% python3 -q
>>> import numpy as np
>>> np.set_printoptions(precision=2, suppress=True, linewidth=100, legacy="1.25")
>>> tidy = lambda a: np.round(a, 2) + 0
>>> M = np.load("data.npy")
>>> M
array([[-1.,  1.],
       [ 0., -1.]])
>>> P = np.triu(np.array([[-2, 0], [-1, -1]]), 1) + np.eye(2)
>>> out = P @ M @ np.linalg.inv(P)
>>> np.linalg.matrix_rank(out)
2
>>> P @ M - M @ P
array([[0., 0.],
       [0., 0.]])
>>> tidy(np.linalg.det(out))
1.0
>>> np.trace(out), np.trace(M)
(-2.0, -2.0)
>>> np.poly(out)
array([1., 2., 1.])
>>> data = np.load("sample18.npy")
>>> data
array([[ 3,  0,  0],
       [ 2,  2,  0],
       [-7, -7,  5]])
>>> out = data / np.sqrt((data ** 2).mean(axis=1, keepdims=True))
>>> tidy(data - data.mean(axis=1, keepdims=True))
array([[ 2.  , -1.  , -1.  ],
       [ 0.67,  0.67, -1.33],
       [-4.  , -4.  ,  8.  ]])
>>> np.linalg.matrix_rank(out) == np.linalg.matrix_rank(data)
True
>>> tidy(out[0])
array([1.73, 0.  , 0.  ])
>>> np.linalg.matrix_rank(data - data.mean(axis=1, keepdims=True))
2
>>> th = np.radians(72)
>>> r_ = np.eye(3)
>>> r_[0, 0] = r_[2, 2] = np.cos(th)
>>> r_[0, 2], r_[2, 0] = -np.sin(th), np.sin(th)
>>> tidy(r_)
array([[ 0.31,  0.  , -0.95],
       [ 0.  ,  1.  ,  0.  ],
       [ 0.95,  0.  ,  0.31]])
>>> out = data @ r_.T
>>> tidy(np.linalg.svd(data, compute_uv=False)), tidy(np.linalg.svd(out, compute_uv=False))
(array([11.54,  2.34,  1.11]), array([11.54,  2.34,  1.11]))
>>> np.allclose(data @ data.T, out @ out.T)
True
>>> tidy(out)
array([[ 0.93,  0.  ,  2.85],
       [ 0.62,  2.  ,  1.9 ],
       [-6.92, -7.  , -5.11]])
>>> f = np.array([6, 2, 9])
>>> out = data + np.outer(f, np.eye(3)[2])
>>> np.linalg.matrix_rank(out - data)
1
>>> w1 = np.array([[1, 0], [1, 0], [0, 1]])
>>> beta = np.array([2, 0])
>>> H = np.maximum(data @ w1 + beta, 0)
>>> np.linalg.matrix_rank(H)
2
>>> (H > 0).astype(int)
array([[1, 0],
       [1, 0],
       [0, 1]])
>>> W2 = np.array([[2, 1], [1, 3]])
>>> H @ W2
array([[10,  5],
       [12,  6],
       [ 5, 15]])
>>> w1 @ W2
array([[2, 1],
       [2, 1],
       [1, 3]])
>>> w, V = np.linalg.eig(data)
>>> tidy(np.sort(np.linalg.eigvals(np.linalg.inv(data))))
array([0.2 , 0.33, 0.5 ])
>>> W2 = np.sign(np.array([[0, 3, -1], [2, 3, 0], [-3, 2, 2]]))
>>> out = (np.tril(W2, -1) + np.eye(3)) @ (np.triu(W2, 1) + np.eye(3))
>>> w = np.array([-6, 8, -1])
>>> X = np.rint(out * w @ np.linalg.inv(out)) + 0
>>> X
array([[-30.,  19.,  -5.],
       [-38.,  27.,  -5.],
       [ 20., -10.,   4.]])
>>> Uu, sv, VT = np.linalg.svd(X)
>>> np.argmax(sv[:-1] / (sv[1:] + 1e-6)) + 1
1
>>> out = Uu[:, :1] @ np.diag(sv[:1]) @ VT[:1]
>>> tidy(out)
array([[-29.73,  19.52,  -4.53],
       [-38.84,  25.51,  -5.92],
       [ 18.68, -12.27,   2.85]])
>>> tidy(np.linalg.norm(X - out, 2)), tidy(sv[1])
(3.54, 3.54)
>>> X @ X
array([[  78.,   -7.,   35.],
       [  14.,   57.,   35.],
       [-140.,   70.,  -34.]])
>>> X.inv()
Traceback (most recent call last):
  File "<python-input-52>", line 1, in <module>
    X.inv()
    ^^^^^
AttributeError: 'numpy.ndarray' object has no attribute 'inv'
>>> (X - X.T) / 2
array([[  0. ,  28.5, -12.5],
       [-28.5,   0. ,   2.5],
       [ 12.5,  -2.5,   0. ]])
>>> tidy(np.linalg.matrix_power(X, 3))
array([[-1374.,   943.,  -215.],
       [-1886.,  1455.,  -215.],
       [  860.,  -430.,   214.]])
>>> (X + X.T) / 2
array([[-30. ,  -9.5,   7.5],
       [ -9.5,  27. ,  -7.5],
       [  7.5,  -7.5,   4. ]])
>>> tidy(np.linalg.det(2 * X)), tidy(np.linalg.det(X))
(384.0, 48.0)
>>> tidy(np.linalg.det(X.T))
48.0
>>> tidy(np.linalg.det(X[::-1]))
-48.0
>>> tidy(np.linalg.eigvals(X).sum().real)
1.0
>>> W2 = np.array([[-1, 0, -1], [2, -2, 2]])
>>> rng = np.random.default_rng(4724)
>>> E = rng.normal(size=(17, 2)) @ W2 + np.array([3, -3, 3])
>>> tidy(E)
array([[ 0.69, -1.73,  0.69],
       [ 2.15, -3.85,  2.15],
       [ 6.79, -6.74,  6.79],
       [ 5.54, -5.15,  5.54],
       [ 4.57, -4.15,  4.57],
       [ 0.48, -1.03,  0.48],
       [ 3.96, -3.05,  3.96],
       [ 1.61, -2.09,  1.61],
       [ 6.15, -7.66,  6.15],
       [ 4.77, -4.76,  4.77],
       [ 3.36, -2.39,  3.36],
       [ 5.83, -6.85,  5.83],
       [ 7.57, -5.52,  7.57],
       [ 3.72, -3.48,  3.72],
       [ 0.41, -1.56,  0.41],
       [ 4.38, -5.26,  4.38],
       [ 0.58, -0.21,  0.58]])
>>> Uu, sv, VT = np.linalg.svd(E)
>>> np.argmax(sv[:-1] / (sv[1:] + 1e-6)) + 1
2
>>> out = Uu[:, :2] @ np.diag(sv[:2]) @ VT[:2]
>>> tidy(out)
array([[ 0.69, -1.73,  0.69],
       [ 2.15, -3.85,  2.15],
       [ 6.79, -6.74,  6.79],
       [ 5.54, -5.15,  5.54],
       [ 4.57, -4.15,  4.57],
       [ 0.48, -1.03,  0.48],
       [ 3.96, -3.05,  3.96],
       [ 1.61, -2.09,  1.61],
       [ 6.15, -7.66,  6.15],
       [ 4.77, -4.76,  4.77],
       [ 3.36, -2.39,  3.36],
       [ 5.83, -6.85,  5.83],
       [ 7.57, -5.52,  7.57],
       [ 3.72, -3.48,  3.72],
       [ 0.41, -1.56,  0.41],
       [ 4.38, -5.26,  4.38],
       [ 0.58, -0.21,  0.58]])
>>> [int(np.linalg.matrix_rank(np.linalg.matrix_power(data, p))) for p in range(1, 4)]
[3, 3, 3]
>>> np.linalg.matrix_rank(data - data[0, 0] * np.eye(3))
2
>>> tidy(np.sort(np.linalg.eigvals(data)))
array([2., 3., 5.])
>>> data @ data
array([[  9,   0,   0],
       [ 10,   4,   0],
       [-70, -49,  25]])
>>> np.linalg.matrix_power(data - np.diag(np.diag(data)), 3)
array([[0, 0, 0],
       [0, 0, 0],
       [0, 0, 0]])
>>> np.prod(np.diag(data)), tidy(np.linalg.det(data))
(30, 30.0)
>>> lab = E[:, 0] > np.median(E[:, 0])
>>> f = E[lab].mean(axis=0) - E[~lab].mean(axis=0)
>>> tidy(f)
array([ 3.81, -3.61,  3.81])
>>> np.argsort(-np.abs(f).round(6), kind="stable")
array([0, 2, 1])
>>> tidy(np.linalg.norm(E, 2) / np.linalg.norm(E))
0.99
>>> [round(float(x), 2) for x in np.linalg.svd(E, compute_uv=False)[:3]]
[30.87, 3.31, 0.0]
>>> m1 = np.load("a.npy")
>>> m1
array([[ 6.,  4., -4., -4.],
       [ 4.,  6., -4., -4.],
       [-4., -4.,  6.,  4.],
       [-4., -4.,  4.,  6.]])
>>> lab = rng.permutation(4)
>>> lab
array([1, 0, 3, 2])
>>> out = m1[lab][:, lab]
>>> np.trace(out)
24.0
>>> Uu, sv, VT = np.linalg.svd(E)
>>> V = VT[:(sv > 1e-8).sum()]
>>> x0 = E[11] + 3 * E[6] + rng.integers(2) * np.eye(3)[0]
>>> tidy(x0)
array([ 18.7 , -16.01,  17.7 ])
>>> np.linalg.matrix_rank(np.vstack([E, x0]))
3
>>> tidy(np.linalg.norm(x0 - V.T @ V @ x0))
0.71
>>> out = np.array([[-5, -4], [-7, -4], [-6, -5], [6, -4]])
>>> np.einsum("ik,kj->ij", m1, out)
array([[-58.,  -4.],
       [-62.,  -4.],
       [ 36., -14.],
       [ 60., -12.]])
>>> out @ m1
Traceback (most recent call last):
  File "<python-input-94>", line 1, in <module>
    out @ m1
    ~~~~^~~~
ValueError: matmul: Input operand 1 has a mismatch in its core dimension 0, with gufunc signature (n?,k),(k,m?)->(n?,m?) (size 4 is different from 2)
>>> m1 @ out
array([[-58.,  -4.],
       [-62.,  -4.],
       [ 36., -14.],
       [ 60., -12.]])
>>> np.vstack([m1, out.T]).shape
(6, 4)
>>> np.einsum("ij,ij->i", m1, m1)
array([84., 84., 84., 84.])
>>> w, V = np.linalg.eig(m1)
>>> tidy(np.sort(np.linalg.eigvals(m1.T)))
array([ 2.,  2.,  2., 18.])
>>> arr = np.load("out17.npy")
>>> tidy(arr)
array([[ 0.37, -0.35, -0.33],
       [-0.35,  0.81, -0.18],
       [-0.33, -0.18,  0.82]])
>>> x0 = np.array([1, 2, 1])
>>> a = np.maximum(arr @ x0, 0)
>>> tidy(a)
array([0.  , 1.08, 0.12])
>>> tidy(np.maximum(arr @ x0, 0) - np.maximum(-arr @ x0, 0))
array([-0.66,  1.08,  0.12])
>>> tidy(arr.T @ a)
array([-0.42,  0.84, -0.1 ])
>>> x0 = np.array([0, 0, -1])
>>> tidy(arr @ x0)
array([ 0.33,  0.18, -0.82])
>>> tidy(np.eye(3) - arr)
array([[0.63, 0.35, 0.33],
       [0.35, 0.19, 0.18],
       [0.33, 0.18, 0.18]])
>>> tidy(arr @ arr @ x0)
array([ 0.33,  0.18, -0.82])
>>> tidy(np.linalg.eigvalsh(2 * arr - np.eye(3)))
array([-1.,  1.,  1.])
>>> out = arr / np.linalg.norm(arr, axis=1, keepdims=True)
>>> C2 = out @ out.T
>>> (C2 - 2 * np.eye(3)).round(6).argmax(axis=1)
array([2, 2, 1])
>>> tidy(np.degrees(np.arccos(np.clip(C2[1, 0], -1, 1))))
129.88
>>> tidy(np.linalg.norm(out, axis=1))
array([1., 1., 1.])
>>> f = np.array([6, 5])
>>> tidy(np.cross(arr[1, :3], arr[0, :3]))
array([-0.33, -0.18, -0.18])
>>> tidy(np.array([np.convolve(row, f, "same") for row in arr]))
array([[ 2.22, -0.25, -3.75],
       [-2.1 ,  3.08,  2.92],
       [-2.  , -2.77,  4.02]])
>>> Uu, sv, VT = np.linalg.svd(arr)
>>> tidy(sv)
array([1., 1., 0.])
>>> out = Uu[:, :2] @ np.diag(sv[:2]) @ VT[:2]
>>> tidy(np.linalg.norm(arr - out, 2)), tidy(sv[2])
(0.0, 0.0)
>>> np.linalg.matrix_rank(arr, rtol=0.05)
2
>>> np.linalg.matrix_rank(out)
2
>>> tidy(out)
array([[ 0.37, -0.35, -0.33],
       [-0.35,  0.81, -0.18],
       [-0.33, -0.18,  0.82]])
>>> tidy(np.abs(arr - out).max())
0.0
>>> tidy(np.linalg.norm(arr - out) / np.linalg.norm(arr))
0.0
>>> K = np.array([[3, 0, 3], [0, 3, 1], [3, 2, 1], [1, 1, 3]]) * (rng.random((4, 3)) < 0.3)
>>> K
array([[0, 0, 3],
       [0, 0, 0],
       [0, 0, 0],
       [0, 1, 0]])
>>> th = np.radians(135)
>>> r_ = np.eye(3)
>>> r_[2, 2] = r_[0, 0] = np.cos(th)
>>> r_[2, 0], r_[0, 2] = -np.sin(th), np.sin(th)
>>> tidy(r_)
array([[-0.71,  0.  ,  0.71],
       [ 0.  ,  1.  ,  0.  ],
       [-0.71,  0.  , -0.71]])
>>> out = K @ r_.T
>>> tidy(np.linalg.det(r_)), tidy(np.trace(r_))
(1.0, -0.41)
>>> tidy(np.linalg.norm(K, axis=0))
array([0., 1., 3.])
>>> K.T @ K
array([[0, 0, 0],
       [0, 1, 0],
       [0, 0, 9]])
>>> tidy(np.linalg.svd(K, compute_uv=False))
array([3., 1., 0.])
>>> tidy(np.linalg.pinv(K))
array([[0.  , 0.  , 0.  , 0.  ],
       [0.  , 0.  , 0.  , 1.  ],
       [0.33, 0.  , 0.  , 0.  ]])
>>> Uu, sv, VT = np.linalg.svd(K)
>>> V = VT[:(sv > 1e-8).sum()]
>>> x0 = K[2] + 5 * K[0] + rng.integers(2) * np.eye(3)[2]
>>> x0
array([ 0.,  0., 16.])
>>> np.linalg.matrix_rank(np.vstack([K, x0]))
2
>>> tidy(np.linalg.norm(x0 - V.T @ V @ x0))
0.0
>>> np.diag(V.T @ V)
array([0., 1., 1.])
>>> V.T @ V
array([[0., 0., 0.],
       [0., 1., 0.],
       [0., 0., 1.]])
>>> Uu, sv = np.linalg.svd(K)
Traceback (most recent call last):
  File "<python-input-150>", line 1, in <module>
    Uu, sv = np.linalg.svd(K)
    ^^^^^^
ValueError: too many values to unpack (expected 2)
>>> Uu, sv, VT = np.linalg.svd(K, full_matrices=False)
>>> Uu.T @ K @ VT.T
array([[3., 0., 0.],
       [0., 1., 0.],
       [0., 0., 0.]])
>>> VT @ VT.T
array([[1., 0., 0.],
       [0., 1., 0.],
       [0., 0., 1.]])
>>> np.allclose(Uu * sv @ VT, K)
True
>>> tidy(sv / sv[0])
array([1.  , 0.33, 0.  ])
>>> Uu.T @ Uu
array([[1., 0., 0.],
       [0., 1., 0.],
       [0., 0., 1.]])
>>> tidy(np.sqrt((sv ** 2).sum())), tidy(np.linalg.norm(K))
(3.16, 3.16)
>>> np.abs(Uu[:, 0]).round(6).argmax()
0
>>> np.abs(VT[0])
array([0., 0., 1.])
>>> def softmax(z):
...     e = np.exp(z - z.max(axis=-1, keepdims=True))
...     return e / e.sum(axis=-1, keepdims=True)
... 
>>> tidy(softmax(K[0]))
array([0.05, 0.05, 0.91])
>>> scores = K @ K.T / np.sqrt(3)
>>> softmax(scores).round(6).argmax(axis=1)
array([0, 0, 0, 3])
>>> mat = np.load("w.npy")
>>> mat
array([[0, 0, 0, 1],
       [0, 0, 1, 0],
       [0, 1, 0, 1],
       [1, 0, 1, 0]])
>>> # symmetric
>>> np.all(np.linalg.eigvalsh(mat) > 0)
False
>>> tidy(np.linalg.eigvalsh(mat).min())
-1.62
>>> [round(float(np.linalg.det(mat[:i, :i])), 2) + 0 for i in range(1, 5)]
[0.0, 0.0, 0.0, 1.0]
